% python3 -q
>>> import numpy as np
>>> np.set_printoptions(precision=1, suppress=True, linewidth=200, floatmode="fixed")
>>> m1 = np.load("a.npy")
>>> print(m1)
[[-12.7   6.4   1.7]
 [-12.9  -9.1   2.6]
 [  4.8  -2.3  -5.7]
 [ 19.2  26.2  -1.5]
 [-18.4   0.2  -6.5]
 [-20.8  -2.7   5.0]
 [ -4.4   9.9  -8.6]
 [  7.4  -9.5   8.0]
 [-48.7 -14.0  -3.7]
 [-11.0 -20.9   4.0]
 [-14.5  13.7   6.5]]
>>> x0 = np.array([2, 1, 0])
>>> y = m1 @ x0
>>> beta, lr = np.zeros(3), 1 / np.linalg.norm(m1, 2) ** 2
>>> for i in range(30):
...     beta -= lr * m1.T @ (m1 @ beta - y)
...     if i % 5 == 0: print(i, round(np.linalg.norm(m1 @ beta - y), 1))
... 
0 4.6
5 0.9
10 0.3
15 0.2
20 0.2
25 0.1
>>> print(round(float(np.linalg.cond(m1)), 1))
4.0
>>> print(beta.round(1) + 0)
[2.0 1.0 0.0]
>>> basis = m1[[0, 6]].astype(float)
>>> for _ in range(5):
...     lab = np.linalg.norm(m1[:, None] - basis, axis=-1).argmin(axis=1)
...     basis = np.array([m1[lab == j].mean(axis=0) for j in range(2)])
... 
>>> print(lab)
[0 0 1 1 0 0 1 1 0 0 0]
>>> print(np.bincount(lab))
[7 4]
>>> print(basis)
[[-19.9  -3.8   1.4]
 [  6.8   6.1  -2.0]]
>>> Xs = (m1 - m1.mean(axis=0)) / m1.std(axis=0)
>>> print(np.argwhere(np.abs(Xs) > 2))
[[3 1]
 [8 0]]
>>> beta = np.linalg.lstsq(np.delete(Xs, 1, axis=1), Xs[:, 1])[0]
>>> print(beta)
[ 0.5 -0.2]
>>> data = np.load("layer3.npy")
>>> print(data)
[[ 0.3 -2.0 -0.5]
 [ 1.0 -6.3 -1.5]
 [ 0.9 -6.3 -1.4]
 [-0.1  0.1  0.1]
 [ 0.9 -6.2 -1.8]
 [ 0.5 -4.1 -0.9]
 [ 0.9 -6.2 -1.5]
 [ 0.5 -4.1 -0.9]
 [ 0.2  0.1  0.1]
 [ 0.9 -6.3 -1.5]
 [ 0.4 -4.1 -0.9]
 [ 0.1 -0.1 -0.1]
 [ 0.7 -4.2 -1.1]
 [ 0.5 -4.2 -1.0]
 [ 0.3 -2.0 -0.4]
 [ 0.0  0.0 -0.1]
 [-0.2 -0.2  0.0]
 [ 0.3 -2.1 -0.5]
 [ 0.6 -4.2 -1.0]
 [ 0.0  0.1 -0.1]
 [ 0.0  0.0 -0.1]]
>>> rng = np.random.default_rng(90)
>>> lab = rng.permutation(3)
>>> A2 = data[:, lab] * rng.choice([-1, 1], 3)
>>> print(A2)
[[ 2.0 -0.5 -0.3]
 [ 6.3 -1.5 -1.0]
 [ 6.3 -1.4 -0.9]
 [-0.1  0.1  0.1]
 [ 6.2 -1.8 -0.9]
 [ 4.1 -0.9 -0.5]
 [ 6.2 -1.5 -0.9]
 [ 4.1 -0.9 -0.5]
 [-0.1  0.1 -0.2]
 [ 6.3 -1.5 -0.9]
 [ 4.1 -0.9 -0.4]
 [ 0.1 -0.1 -0.1]
 [ 4.2 -1.1 -0.7]
 [ 4.2 -1.0 -0.5]
 [ 2.0 -0.4 -0.3]
 [-0.0 -0.1 -0.0]
 [ 0.2  0.0  0.2]
 [ 2.1 -0.5 -0.3]
 [ 4.2 -1.0 -0.6]
 [-0.1 -0.1 -0.0]
 [-0.0 -0.1 -0.0]]
>>> Uu, _, Vh = np.linalg.svd(data.T @ A2)
>>> print(np.round(np.linalg.lstsq(data, A2)[0], 1) + 0)
[[ 0.0  0.0 -1.0]
 [-1.0  0.0  0.0]
 [ 0.0  1.0  0.0]]
>>> print(np.round(Uu @ Vh, 1) + 0)
[[ 0.0  0.0 -1.0]
 [-1.0  0.0  0.0]
 [ 0.0  1.0  0.0]]
>>> cov = np.cov(data, rowvar=False)
>>> print(np.argsort(-data.std(axis=0).round(6), kind="stable"))
[1 2 0]
>>> print(np.corrcoef(data.T))
[[ 1.0 -1.0 -1.0]
 [-1.0  1.0  1.0]
 [-1.0  1.0  1.0]]
>>> print(np.median(data, axis=0))
[ 0.4 -4.1 -0.9]
>>> print(np.argsort(-np.linalg.norm(data, axis=0).round(6), kind="stable")[:3])
[1 2 0]
>>> print(round(np.log10(np.linalg.cond(data))))
2
>>> print([round(float(x), 1) for x in np.linalg.svd(data, compute_uv=False)[:3]])
[18.3, 0.5, 0.4]
>>> print(np.linalg.matrix_rank(data, rtol=0.1))
1
